$ python3 -q
>>> import numpy as np
>>> import numpy.linalg as la
>>> np.set_printoptions(precision=3, suppress=True, linewidth=140, sign=" ")
>>> rd = lambda a: np.round(a, 3) + 0
>>> E = np.loadtxt("sample12.csv", delimiter=",")
>>> E
array([[ 2., -2.,  3.,  0.,  1.,  1.],
       [ 0., -3.,  3., -1., -3.,  0.],
       [ 2., -8.,  9., -2., -5.,  1.]])
>>> # null space of dimension 4
>>> np.unique(E.round(6), axis=0).shape
(3, 6)
>>> np.allclose(E[:-1].T @ la.lstsq(E[:-1].T, E[-1])[0], E[-1])
True
>>> r0 = np.array([1, -2, 3, -3]) + 0.5
>>> F = np.eye(4) - 2 * np.outer(r0, r0) / (r0 @ r0)
>>> rd(F)
array([[ 0.804,  0.196, -0.457,  0.326],
       [ 0.196,  0.804,  0.457, -0.326],
       [-0.457,  0.457, -0.065,  0.761],
       [ 0.326, -0.326,  0.761,  0.457]])
>>> # equal to its transpose
>>> M2 = np.array([[3, -1], [-2, 3], [3, 3], [-3, -1]])
>>> rd(M2.T @ F.T)
array([[-0.326,  1.326, -4.761,  2.543],
       [-1.913,  3.913,  0.87 ,  0.522]])
>>> rd(F @ M2)
array([[-0.326, -1.913],
       [ 1.326,  3.913],
       [-4.761,  0.87 ],
       [ 2.543,  0.522]])
>>> la.matrix_rank(np.vstack([F, M2.T]))
np.int64(4)
>>> rd(np.einsum("ik,kj->ij", F, M2))
array([[-0.326, -1.913],
       [ 1.326,  3.913],
       [-4.761,  0.87 ],
       [ 2.543,  0.522]])
>>> np.vstack([F, M2.T]).shape
(6, 4)
>>> la.matrix_rank(F @ M2)
np.int64(2)
>>> (F - F.T) / 2
array([[ 0.,  0.,  0.,  0.],
       [ 0.,  0.,  0.,  0.],
       [ 0.,  0.,  0.,  0.],
       [ 0.,  0.,  0.,  0.]])
>>> rd(np.sort(np.abs(la.eigvals(F))))
array([ 1.,  1.,  1.,  1.])
>>> np.trace(F)
np.float64(2.0)
>>> np.allclose(F @ F.T, F.T @ F)
True
>>> rd(np.abs(la.eigvals(F)).max())
np.float64(1.0)
>>> w, vecs = la.eigvalsh(F)
Traceback (most recent call last):
  File "<python-input-25>", line 1, in <module>
    w, vecs = la.eigvalsh(F)
    ^^^^^^^
ValueError: too many values to unpack (expected 2)
>>> w, vecs = la.eigh(F)
>>> np.unique(w.round(6) + 0, return_counts=True)[1]
array([ 1,  3])
>>> rd(la.eigvalsh(F + 2 * np.eye(4)))
array([ 1.,  3.,  3.,  3.])
>>> rd(vecs.T @ vecs)
array([[ 1.,  0.,  0.,  0.],
       [ 0.,  1.,  0.,  0.],
       [ 0.,  0.,  1.,  0.],
       [ 0.,  0.,  0.,  1.]])
>>> rd(vecs.T @ F @ vecs)
array([[-1.,  0.,  0.,  0.],
       [ 0.,  1.,  0.,  0.],
       [ 0.,  0.,  1.,  0.],
       [ 0.,  0.,  0.,  1.]])
>>> (w > 1e-8).sum(), (w < -1e-8).sum()
(np.int64(3), np.int64(1))
>>> rd(la.eigvalsh(F @ F))
array([ 1.,  1.,  1.,  1.])
>>> K = np.load("arr.npy")
>>> K
array([[ 0,  2,  1, -2,  1],
       [-2,  0, -3,  0,  0],
       [-1,  3,  0,  1,  2],
       [ 2,  0, -1,  0,  3],
       [-1,  0, -2, -3,  0]])
>>> left, sigma, VT = la.svd(K)
>>> np.argmax(sigma[:-1] / (sigma[1:] + 1e-6)) + 1
np.int64(4)
>>> rd(sigma)
array([ 4.65 ,  4.65 ,  3.373,  3.373,  0.   ])
>>> M2 = left[:, :4] @ np.diag(sigma[:4]) @ VT[:4]
>>> rd(la.norm(K - M2) / la.norm(K))
np.float64(0.0)
>>> la.matrix_rank(M2)
np.int64(4)
>>> rd(la.norm(K - M2, 2)), rd(sigma[4])
(np.float64(0.0), np.float64(0.0))
>>> la.matrix_rank(K, rtol=0.05)
np.int64(4)
>>> rd(np.abs(K - M2).max())
np.float64(0.0)
>>> J = np.loadtxt("dump.csv", delimiter=",")
>>> J
array([[  2.583,  -2.501,   4.179],
       [ -7.189,   9.258,   0.828],
       [ -5.986,   2.232,   1.371],
       [  4.152,   2.829,   0.236],
       [ -1.581,  -1.472,  -1.823],
       [ -8.659,  -6.695,  -0.573],
       [  7.219,   6.952,   0.844],
       [ -1.08 ,  11.585,   0.824],
       [  2.979,  -0.353,   1.944],
       [ -5.869,  -0.844,  -2.014],
       [ -6.382,   1.143,   3.242],
       [  5.601,   1.349,  -1.471],
       [  8.771,  -1.293,  -1.302],
       [ -4.486,   6.036,   0.1  ],
       [-15.136,  -2.435,   0.405],
       [ -1.66 ,  -2.772,   0.735],
       [  1.582,  -2.548,   2.314],
       [ -6.328,  -3.083,  -2.743],
       [ 10.242,   1.353,   1.144],
       [ -0.919,  -2.585,   2.248],
       [  0.358,   0.519,  -6.156],
       [  0.886,   2.253,  -2.766],
       [ -7.412,   2.712,   2.007],
       [  6.381,  -5.673,   1.377],
       [  1.26 ,  -0.737,  -0.905],
       [ -0.631,   3.927,  -2.411],
       [  4.442,   3.171,   3.612],
       [ -3.65 ,   4.526,  -3.09 ],
       [ -0.991,  -6.316,  -1.589]])
>>> x = np.array([-1, 0, -1])
>>> y = J @ x
>>> rd(la.solve(J.T @ J, J.T @ y))
array([-1.,  0., -1.])
>>> rd(la.pinv(J) @ J)
array([[ 1.,  0.,  0.],
       [ 0.,  1.,  0.],
       [ 0.,  0.,  1.]])
>>> rng = np.random.default_rng(84215)
>>> y = y + 0.05 * rng.normal(size=29)
>>> rd(y)
array([ -6.826,   6.329,   4.68 ,  -4.378,   3.365,   9.255,  -8.116,   0.217,  -5.051,   7.92 ,   3.091,  -4.166,  -7.479,   4.463,
        14.678,   0.923,  -3.93 ,   9.075, -11.5  ,  -1.339,   5.809,   1.912,   5.464,  -7.798,  -0.461,   3.093,  -8.141,   6.746,
         2.465])
>>> beta, *_ = la.lstsq(J, y)
>>> [round(float(la.norm(la.solve(J.T @ J + lam * np.eye(3), J.T @ y))), 2) for lam in (0, 1, 10, 100)]
[1.42, 1.42, 1.37, 1.11]
>>> G = np.cov(J, rowvar=False)
>>> rd(np.corrcoef(J.T))
array([[ 1.   ,  0.033,  0.079],
       [ 0.033,  1.   ,  0.034],
       [ 0.079,  0.034,  1.   ]])
>>> rd(G)
array([[ 33.98 ,   0.849,   1.062],
       [  0.849,  18.979,   0.346],
       [  1.062,   0.346,   5.375]])
>>> rd(np.corrcoef(J[:, 2], J[:, 1])[0, 1])
np.float64(0.034)
>>> rd(la.eigvalsh(G)[::-1])
array([ 34.069,  18.937,   5.328])
>>> np.argsort(-J.std(axis=0).round(6), kind="stable")
array([ 0,  1,  2])
>>> np.argwhere(np.triu(np.abs(np.corrcoef(J.T)) > 0.8, 1))
array([], shape=(0, 2), dtype=int64)
>>> G.shape
(3, 3)
>>> rd(J.std(axis=0))
array([ 5.728,  4.281,  2.278])
>>> np.median(J, axis=0)
array([-0.919,  0.519,  0.405])
>>> def softmax(z):
...     e = np.exp(z - z.max(axis=-1, keepdims=True))
...     return e / e.sum(axis=-1, keepdims=True)
... 
>>> rd(softmax(G[2]))
array([ 0.013,  0.006,  0.98 ])
>>> rd(softmax(G[2] + -3))
array([ 0.013,  0.006,  0.98 ])
>>> rd(softmax(G).sum(axis=1))
array([ 1.,  1.,  1.])
>>> scores = G @ G.T / np.sqrt(3)
>>> rd(softmax(scores)[2] @ G)
array([ 33.947,   0.849,   1.067])
>>> rd(softmax(scores + np.triu(np.full(scores.shape, -np.inf), 1)))
array([[ 1.   ,  0.   ,  0.   ],
       [ 0.   ,  1.   ,  0.   ],
       [ 0.999,  0.   ,  0.001]])
>>> x = np.array([1, -2, 1])
>>> x @ J
Traceback (most recent call last):
  File "<python-input-73>", line 1, in <module>
    x @ J
    ~~^~~
ValueError: matmul: Input operand 1 has a mismatch in its core dimension 0, with gufunc signature (n?,k),(k,m?)->(n?,m?) (size 29 is different from 3)
>>> np.sign((J @ x).round(6))
array([ 1., -1., -1., -1., -1.,  1., -1., -1.,  1., -1., -1.,  1.,  1., -1., -1.,  1.,  1., -1.,  1.,  1., -1., -1., -1.,  1.,  1., -1.,
        1., -1.,  1.])
>>> J @ np.eye(3)[0]
array([  2.583,  -7.189,  -5.986,   4.152,  -1.581,  -8.659,   7.219,  -1.08 ,   2.979,  -5.869,  -6.382,   5.601,   8.771,  -4.486,
       -15.136,  -1.66 ,   1.582,  -6.328,  10.242,  -0.919,   0.358,   0.886,  -7.412,   6.381,   1.26 ,  -0.631,   4.442,  -3.65 ,
        -0.991])
>>> (J @ x).argmax()
np.int64(23)
>>> z = J[:, 2] > np.median(J[:, 2])
>>> r0 = J[z].mean(axis=0) - J[~z].mean(axis=0)
>>> np.argsort(-np.abs(r0).round(6), kind="stable")
array([ 2,  0,  1])
>>> rd(r0)
array([ 2.096,  1.665,  3.645])
>>> m1 = np.array([[0.0, 3.0, 1.0, 2.0, 2.0],
...     [3.0, 0.0, 0.0, 0.0, 0.0],
...     [1.0, 0.0, 0.0, 0.0, 0.0],
...     [2.0, 0.0, 0.0, 0.0, 0.0],
...     [2.0, 0.0, 0.0, 0.0, 0.0]])
>>> # column 4 repeats column 3
>>> rd(la.norm(m1, "nuc"))
np.float64(8.485)
>>> la.norm(m1, axis=1).argmax()
np.int64(0)
>>> rd(la.norm(m1, 2))
np.float64(4.243)
>>> rd(la.norm(m1[2] - m1[0]))
np.float64(4.359)
>>> m1[2] @ m1[0]
np.float64(0.0)
>>> M2 = np.array([[3], [-2], [-2], [0]])
>>> C = np.array([[2, -3, 3, 1, 0]])
>>> M = M2 @ C
>>> M
array([[ 6, -9,  9,  3,  0],
       [-4,  6, -6, -2,  0],
       [-4,  6, -6, -2,  0],
       [ 0,  0,  0,  0,  0]])
>>> la.matrix_rank(M, rtol=0.1)
np.int64(1)
>>> np.argsort(-la.norm(M, axis=0).round(6), kind="stable")[:3]
array([ 1,  2,  0])
>>> [round(float(x), 3) for x in la.svd(M, compute_uv=False)[:3]]
[19.774, 0.0, 0.0]
>>> z = rng.permutation(5)
>>> z
array([ 1,  2,  0,  3,  4])
>>> M2 = K[z][:, z]
>>> np.allclose(M2, K)
False
>>> rd(np.sort(np.abs(la.eigvals(M2))))
array([ 0.   ,  3.373,  3.373,  4.65 ,  4.65 ])
>>> rd(la.det(M2)), rd(la.det(K[z]))
(np.float64(0.0), np.float64(0.0))
>>> feats = np.load("w.npy")
>>> feats
array([[ 0., -2.],
       [-2.,  0.]])
>>> # equal to its transpose
>>> feats[:, 0] @ feats[:, 1]
np.float64(0.0)
>>> rd(la.svd(feats, compute_uv=False))
array([ 2.,  2.])
>>> feats @ feats.T
array([[ 4.,  0.],
       [ 0.,  4.]])
>>> feats.T @ feats
array([[ 4.,  0.],
       [ 0.,  4.]])
>>> W0 = np.loadtxt("out12.csv", delimiter=",")
>>> W0
array([[ 19.699,  -1.128,  -2.986,  -1.332],
       [  8.07 , -14.064,  -0.493,  11.698],
       [  5.331, -15.005,  12.04 ,  -1.211],
       [-17.039,   3.892,   4.475,  -8.632],
       [  9.87 ,  -2.761,  -9.767,  14.127],
       [ 14.316,   0.152, -12.842,   5.486],
       [ -2.637,   0.906,   9.853,  17.18 ],
       [ 13.91 ,  -9.684,   7.311,   7.699],
       [  9.314, -14.431,   3.194,   9.735],
       [  3.421,  -6.526,  -9.685,  15.871],
       [  2.822,  13.472, -13.527,   5.25 ],
       [ -9.526,   1.668,  17.486,   0.846],
       [ -9.512,  11.336,  -0.617, -13.441],
       [ 11.693,  15.634,  -0.966,   4.234],
       [  7.276,  14.576,  -7.692,   8.685],
       [ -7.295,   7.38 ,  16.778,   3.289],
       [  8.198,  -9.314,  15.569,   1.916],
       [ -5.585,  17.18 ,   3.554,  -7.811],
       [  3.535, -16.873,   9.397,  -3.808],
       [ -0.476,   8.661,   6.565, -16.782],
       [ -7.995, -18.119,   1.964,  -1.983],
       [ 13.143,  10.182,   2.891, -10.734],
       [  0.067,   7.155,  18.663,   0.696],
       [  3.431,  18.31 ,   7.246,  -0.674],
       [ -0.594,   5.595,  -7.375,  17.719],
       [-16.914,   8.624,  -4.886,   3.959],
       [-10.47 ,  -8.309,  -4.53 , -14.171],
       [  9.943, -10.672, -11.559,   7.323],
       [-11.561,   2.227,  16.01 ,   2.249]])
>>> O, R = la.qr(W0)
>>> rd(np.abs(np.diag(R)))
array([ 52.853,  58.016,  51.323,  46.441])
>>> rd(O.T @ O)
array([[ 1.,  0.,  0.,  0.],
       [ 0.,  1.,  0.,  0.],
       [ 0.,  0.,  1.,  0.],
       [ 0.,  0.,  0.,  1.]])
>>> rd(R)
array([[-52.853,  10.212,  12.31 , -17.045],
       [  0.   ,  58.016,  -4.726,  -5.942],
       [  0.   ,   0.   , -51.323,   6.772],
       [  0.   ,   0.   ,   0.   ,  46.441]])
>>> O.shape, R.shape
((29, 4), (4, 4))
>>> x = np.array([-1, 0, 3, 2])
>>> la.norm(R @ x) <= la.norm(R, 2) * la.norm(x) + 1e-9
np.True_
>>> rd(R @ np.ones(4))
array([-47.376,  47.348, -44.551,  46.441])
>>> (R @ x).argmax()
np.int64(3)
>>> rd(np.einsum("ij,j->i", R, x))
array([  55.691,  -26.063, -140.424,   92.883])
>>> Ac = (W0 - W0.mean(axis=0)) / W0.std(axis=0)
>>> rd(Ac.std(axis=0))
array([ 1.,  1.,  1.,  1.])
>>> np.argwhere(np.abs(Ac) > 2)
array([[ 19,   3]])
>>> beta = la.lstsq(np.delete(Ac, 2, axis=1), Ac[:, 2])[0]
>>> rd(1 - np.var(Ac[:, 2] - np.delete(Ac, 2, axis=1) @ beta))
np.float64(0.132)
